$ python -q
>>> import numpy as np
>>> import numpy.linalg as la
>>> np.set_printoptions(suppress=True, linewidth=120)
>>> rnd = lambda a: np.round(a, 4) + 0
>>> feats = np.load("block2.npy")
>>> print(feats)
[[ -0.1828  -0.0026  -0.1131  -4.2256   0.2211]
 [  0.5312  -0.0188   0.1126   9.9048  -0.6849]
 [ -0.7233   0.0104  -0.0951   0.3707   0.5607]
 [ -0.4048  -0.0159  -0.0101   7.8459  -0.2102]
 [ -3.5245  -0.0142   0.0766  -9.4444  -0.0254]
 [ -0.0425  -0.0247   0.08    -6.1781   0.0382]
 [ -0.009   -0.0146   0.0509 -10.9988  -0.0683]
 [  1.8263   0.0133  -0.002   10.5075  -0.2285]
 [ -0.9045   0.0055   0.0355   1.9995   0.429 ]
 [  1.5498  -0.0152   0.0663  19.5212  -0.2494]
 [  3.2205   0.0071   0.0641  -6.7464   0.0939]
 [  1.526   -0.0183  -0.106   10.344   -0.3081]
 [ -0.3566   0.0077  -0.155   -0.2259   0.3801]
 [ -0.3574   0.0128  -0.087   -7.0267   0.2437]
 [  4.5303   0.0133   0.0925   5.6068   0.4388]
 [  4.926   -0.0056  -0.0586  -7.9721  -0.5851]
 [ -0.7387  -0.0283  -0.0089  -2.3399   0.6099]
 [ -0.2395  -0.0182  -0.0654   6.5491  -0.6199]
 [  2.3856   0.02    -0.0208  -1.4492   0.8424]
 [  0.1977   0.      -0.0833  -5.4282  -0.3607]
 [ -1.4325  -0.015   -0.0684   1.1374  -0.0212]
 [ -4.2539  -0.002    0.0891   3.9726   0.0546]
 [ -2.4729   0.0129   0.0395 -12.7973   0.4378]
 [ -0.8126  -0.0079  -0.0095  -5.8085  -0.3449]
 [  1.498    0.0025  -0.0162   4.7505   0.0552]
 [ -1.9845  -0.015    0.1546  -7.3413   0.5531]
 [ -2.1917   0.0029  -0.1176   3.059   -0.1554]
 [  0.588   -0.0184   0.0047  -9.2889  -0.5149]]
>>> # column 3 is much longer than the rest
>>> x = np.array([0, 1, 0, -2, 3])
>>> target = feats @ x
>>> coef, lr = np.zeros(5), 1 / la.norm(feats, 2) ** 2
>>> for i in range(250):
...     coef -= lr * feats.T @ (feats @ coef - target)
...     if i % 50 == 0: print(i, round(la.norm(feats @ coef - target), 4))
... 
0 6.1608
50 5.4134
100 4.7769
150 4.2152
200 3.7197
>>> print(rnd(coef))
[-0.0314  0.0234  0.0126 -2.0182  1.4151]
